% ipython --no-banner

In [1]: import numpy as np

In [2]: np.set_printoptions(precision=2, suppress=True, linewidth=120)

In [3]: E = np.load("m.npy")

In [4]: print(E)
[[ 3.7  -1.2   0.98]
 [ 1.84  0.03 -0.09]
 [-1.81 -0.09 -0.14]
 [ 1.81 -0.08 -0.07]]

In [5]: q, V = np.linalg.qr(E[:, :1])[0], np.linalg.qr(E[:, 1:])[0]

In [6]: s = np.linalg.svd(q.T @ V, compute_uv=False)

In [7]: print(s)
[0.75]

In [8]: print(np.degrees(np.arccos(s.clip(0, 1))))
[41.47]

In [9]: q, r_ = np.linalg.qr(E)

In [10]: print(r_)
[[-4.86  0.9  -0.74]
 [ 0.   -0.81  0.62]
 [ 0.    0.    0.26]]

In [11]: print(q)
[[-0.76  0.64  0.09]
 [-0.38 -0.46 -0.33]
 [ 0.37  0.53 -0.74]
 [-0.37 -0.32 -0.58]]

In [12]: hat = E @ np.linalg.solve(E.T @ E, E.T)

In [13]: print(np.round(np.linalg.eigvalsh(hat), 2) + 0)
[0. 1. 1. 1.]

In [14]: print(np.round((np.eye(4) - hat) @ E, 2) + 0)
[[0. 0. 0.]
 [0. 0. 0.]
 [0. 0. 0.]
 [0. 0. 0.]]

In [15]: print(hat)
[[ 1.   -0.03 -0.01  0.03]
 [-0.03  0.46 -0.14  0.48]
 [-0.01 -0.14  0.96  0.12]
 [ 0.03  0.48  0.12  0.57]]

In [16]: print(hat @ E[:, 0])
[ 3.7   1.84 -1.81  1.81]

In [17]: A = np.loadtxt("mat.csv", delimiter=",")

In [18]: print(A)
[[-1. -5. -1. -5.]
 [ 4.  3.  4.  3.]
 [-1. -5. -1. -5.]
 [ 4.  3.  4.  3.]]

In [19]: left, s, VT = np.linalg.svd(A)

In [20]: print(s.round(2) + 0)
[13.34  5.1   0.    0.  ]

In [21]: B = left[:, :2] @ np.diag(s[:2]) @ VT[:2]

In [22]: print(np.linalg.matrix_rank(A, rtol=0.05))
2

In [23]: print(round(float(np.abs(A - B).max()), 2))
0.0

In [24]: print(np.linalg.matrix_rank(B))
2

In [25]: hat = np.triu(np.array([[-2, -1, -1, 2], [2, 2, 0, 2], [0, 2, 1, 2], [1, -1, 2, 2]]), 1) + np.eye(4)

In [26]: B = hat @ A @ np.linalg.inv(hat)

In [27]: print(B)
[[   4.    7.    8.  -35.]
 [  12.   21.   24. -105.]
 [   7.    8.   14.  -57.]
 [   4.    7.    8.  -35.]]

In [28]: print(np.linalg.matrix_rank(B))
2

In [29]: print(np.round(np.poly(B), 2) + 0)
[ 1. -4. 68.  0.  0.]

In [30]: print(np.trace(B), np.trace(A))
4.0 4.0

In [31]: w1 = np.array([[2, 3, 3, 5, 3, 2],
    ...:     [5, 2, 3, 1, 5, 0],
    ...:     [4, 3, 2, 3, 2, 2],
    ...:     [4, 4, 1, 0, 5, 5]])

In [32]: coef = np.array([2, 2, 1, 1, 1, 1])

In [33]: act = np.maximum(B @ w1 + coef, 0)

In [34]: print((act > 0).mean(axis=0))
[0. 0. 1. 1. 0. 0.]

In [35]: basis = np.array([[3, 2], [2, -1], [0, -3], [-2, 3], [2, -3], [-2, 3]])

In [36]: print((act @ basis).round(6).argmax(axis=1))
[1 1 1 1]

In [37]: B = np.array([[-2, -4], [-1, 3]])

In [38]: basis = np.kron(B, A)

In [39]: print(round(np.linalg.norm(basis, 2), 2), round(float(np.linalg.norm(B, 2) * np.linalg.norm(A, 2)), 2))
68.27 68.27

In [40]: print(np.linalg.matrix_rank(basis))
4

In [41]: print(basis)
[[  2.  10.   2.  10.   4.  20.   4.  20.]
 [ -8.  -6.  -8.  -6. -16. -12. -16. -12.]
 [  2.  10.   2.  10.   4.  20.   4.  20.]
 [ -8.  -6.  -8.  -6. -16. -12. -16. -12.]
 [  1.   5.   1.   5.  -3. -15.  -3. -15.]
 [ -4.  -3.  -4.  -3.  12.   9.  12.   9.]
 [  1.   5.   1.   5.  -3. -15.  -3. -15.]
 [ -4.  -3.  -4.  -3.  12.   9.  12.   9.]]

In [42]: print(basis.shape)
(8, 8)

In [43]: left, s, VT = np.linalg.svd(basis)

In [44]: V = VT[:(s > 1e-8).sum()]

In [45]: rng = np.random.default_rng(781384)

In [46]: x0 = basis[2] + 3 * basis[6] + rng.integers(2) * np.eye(8)[5]

In [47]: print(x0)
[  5.  25.   5.  25.  -5. -24.  -5. -25.]

In [48]: print(np.round(V.T @ V, 2) + 0)
[[0.5 0.  0.5 0.  0.  0.  0.  0. ]
 [0.  0.5 0.  0.5 0.  0.  0.  0. ]
 [0.5 0.  0.5 0.  0.  0.  0.  0. ]
 [0.  0.5 0.  0.5 0.  0.  0.  0. ]
 [0.  0.  0.  0.  0.5 0.  0.5 0. ]
 [0.  0.  0.  0.  0.  0.5 0.  0.5]
 [0.  0.  0.  0.  0.5 0.  0.5 0. ]
 [0.  0.  0.  0.  0.  0.5 0.  0.5]]

In [49]: print(np.diag(V.T @ V))
[0.5 0.5 0.5 0.5 0.5 0.5 0.5 0.5]

In [50]: print(np.linalg.matrix_rank(np.vstack([basis, x0])))
5

In [51]: print(np.allclose(V.T @ V @ x0, x0))
False

In [52]: m1 = np.load("test17.npy")

In [53]: print(m1)
[[ 0.9  -1.1  -0.1   0.1 ]
 [-2.09  0.2   1.27 -0.02]
 [-1.7  -0.3   1.4   0.1 ]]

In [54]: left, s, VT = np.linalg.svd(m1)

In [55]: print(np.argmax(s[:-1] / (s[1:] + 1e-6)) + 1)
2

In [56]: print(s)
[3.39 1.24 0.09]

In [57]: B = left[:, :2] @ np.diag(s[:2]) @ VT[:2]

In [58]: print(B)
[[ 0.91 -1.09 -0.08  0.11]
 [-2.06  0.23  1.31  0.01]
 [-1.73 -0.32  1.36  0.07]]

In [59]: print(np.linalg.matrix_rank(B))
2

In [60]: print(np.linalg.matrix_rank(m1, rtol=0.05))
2

In [61]: T = np.stack([B, 2 * B, B[::-1]])

In [62]: print(np.linalg.matrix_rank(T))
[2 2 2]

In [63]: print(np.linalg.matrix_rank(T.reshape(3, -1)))
2

In [64]: print(T.shape)
(3, 3, 4)

In [65]: mat = np.load("w.npy")

In [66]: print(mat)
[[ 0.    0.69  0.71  0.16]
 [ 0.42  0.63 -0.51 -0.41]
 [-0.54  0.36 -0.48  0.58]
 [-0.72  0.09  0.06 -0.68]]

In [67]: # orthonormal columns

In [68]: print(np.sort(np.abs(np.linalg.eigvals(mat))))
[1. 1. 1. 1.]

In [69]: print(round(float(np.trace(mat)), 2))
-0.54

In [70]: print(mat @ mat)
[[-0.21  0.7  -0.68  0.02]
 [ 0.84  0.46  0.2  -0.21]
 [-0.01 -0.27 -0.3  -0.92]
 [ 0.5  -0.48 -0.64  0.34]]

In [71]: assert mat == mat.T
ValueError: The truth value of an array with more than one element is ambiguous. Use a.any() or a.all()


In [72]: print(np.allclose(mat, mat.T))
False

In [73]: print(round(np.linalg.det(mat), 2))
-1.0

In [74]: u = np.array([4, 0, 1])

In [75]: print(np.round(np.correlate(mat[0], mat[3], "full"), 2) + 0)
[ 0.   -0.47 -0.44  0.   -0.42 -0.5  -0.12]

In [76]: print(np.cross(mat[0, :3], mat[3, :3]))
[-0.02 -0.51  0.5 ]

In [77]: print(np.polyval(u, mat[0]))
[1.   2.88 3.02 1.1 ]

In [78]: print(np.array([np.convolve(row, u, "same") for row in mat]))
[[ 2.74  2.84  1.33  0.71]
 [ 2.5  -1.61 -1.03 -0.51]
 [ 1.45 -2.47  2.7  -0.48]
 [ 0.37 -0.47 -2.62  0.06]]

In [79]: data = np.array([[0.8, 0.2, -0.5],
    ...:     [-1.8, -0.3, 0.9],
    ...:     [-0.9, 0.9, 0.6],
    ...:     [-1.1, 0.9, 1.0]])

In [80]: data[2] = data[1] + 0.3 * rng.normal(size=3)

In [81]: print(data)
[[ 0.8   0.2  -0.5 ]
 [-1.8  -0.3   0.9 ]
 [-1.9  -0.53  1.29]
 [-1.1   0.9   1.  ]]

In [82]: B = np.c_[data[:, :2] @ np.array([[-1, 3], [2, 0]]), np.array([3, 1, 0, 1])]

In [83]: print(B)
[[-0.4   2.4   3.  ]
 [ 1.2  -5.4   1.  ]
 [ 0.84 -5.69  0.  ]
 [ 2.9  -3.3   1.  ]]

In [84]: print(np.linalg.norm(np.linalg.qr(data)[0].T @ B, axis=0) ** 2 / ((B ** 2).sum(axis=0) + 1e-12))
[1.   1.   0.19]

In [85]: print(np.round(np.linalg.lstsq(data, B[:, 0])[0], 2) + 0)
[-1.  2.  0.]
